$ python -q
>>> import numpy as np
>>> import numpy.linalg as la
>>> np.set_printoptions(suppress=True, linewidth=160)
>>> rd = lambda a: np.round(a, 2) + 0
>>> q, _ = la.qr(np.array([[1.9], [-0.1], [-0.5]]))
>>> arr = q @ q.T
>>> print(rd(arr))
[[ 0.93 -0.05 -0.25]
 [-0.05  0.    0.01]
 [-0.25  0.01  0.06]]
>>> x = np.array([3, 2, 1])
>>> print(rd(np.trace(arr)))
1.0
>>> print(rd(arr @ x))
[ 2.45 -0.13 -0.65]
>>> print(rd(np.eye(3) - arr))
[[ 0.07  0.05  0.25]
 [ 0.05  1.   -0.01]
 [ 0.25 -0.01  0.94]]
>>> print([round(float(x), 2) for x in la.svd(arr, compute_uv=False)[:3]])
[1.0, 0.0, 0.0]
>>> print(rd(la.norm(arr, 2) / la.norm(arr)))
1.0
>>> print(la.cond(arr) > 100)
True
>>> A = np.loadtxt("run9.csv", delimiter=",")
>>> print(A)
[[  1.74  18.57  -7.22]
 [ 12.41 -14.79   5.23]
 [  0.55 -13.6   14.66]
 [  8.18   9.72  15.45]
 [-10.51  -7.24 -15.4 ]
 [ -8.88  17.17   5.13]
 [ -8.68   7.52  16.37]
 [ 16.11   2.65 -11.55]
 [ 12.32  15.48   2.93]
 [  1.68  13.96 -14.22]
 [ -5.66  17.82   7.1 ]
 [ -3.99 -19.26   3.6 ]
 [  3.74 -18.12   7.6 ]
 [  8.52  -9.95 -15.11]
 [  7.65 -14.57  11.36]]
>>> Uu, sv, Vh = la.svd(A, full_matrices=False)
>>> print(rd(Uu.T @ Uu))
[[1. 0. 0.]
 [0. 1. 0.]
 [0. 0. 1.]]
>>> print(rd(sv / sv[0]))
[1.   0.78 0.58]
>>> print(rd(np.abs(Vh[0])))
[0.12 0.98 0.17]
>>> print(rd(np.sqrt((sv ** 2).sum())), rd(la.norm(A)))
77.46 77.46
>>> mat = np.array([[0.6, -0.1, 0.7, -1.1],
...     [1.2, 0.9, 0.7, -1.6],
...     [-0.6, -1.1, 0.8, -0.9],
...     [-1.2, -0.3, -1.0, 1.1]])
>>> mat[:, 0] *= 5
>>> print(mat)
[[ 3.  -0.1  0.7 -1.1]
 [ 6.   0.9  0.7 -1.6]
 [-3.  -1.1  0.8 -0.9]
 [-6.  -0.3 -1.   1.1]]
>>> Uu, sv, Vh = la.svd(mat, full_matrices=False)
>>> print(np.allclose(Uu * sv @ Vh, mat))
True
>>> print(rd(np.cumsum(sv ** 2) / np.sum(sv ** 2)))
[0.95 1.   1.   1.  ]
>>> print(rd(sv / sv[0]))
[1.   0.22 0.06 0.01]
>>> print(rd(sv))
[9.77 2.16 0.59 0.13]
>>> print(np.abs(Uu[:, 0]).round(6).argmax())
1
>>> print(rd(Vh @ Vh.T))
[[1. 0. 0. 0.]
 [0. 1. 0. 0.]
 [0. 0. 1. 0.]
 [0. 0. 0. 1.]]
>>> x = np.array([2, 3, 3, 0])
>>> a = np.maximum(mat @ x, 0)
>>> print(np.maximum(mat @ x, 0) - np.maximum(-mat @ x, 0))
[  7.8  16.8  -6.9 -15.9]
>>> print(np.flatnonzero(a > 1e-9))
[0 1]
>>> print(a)
[ 7.8 16.8  0.   0. ]
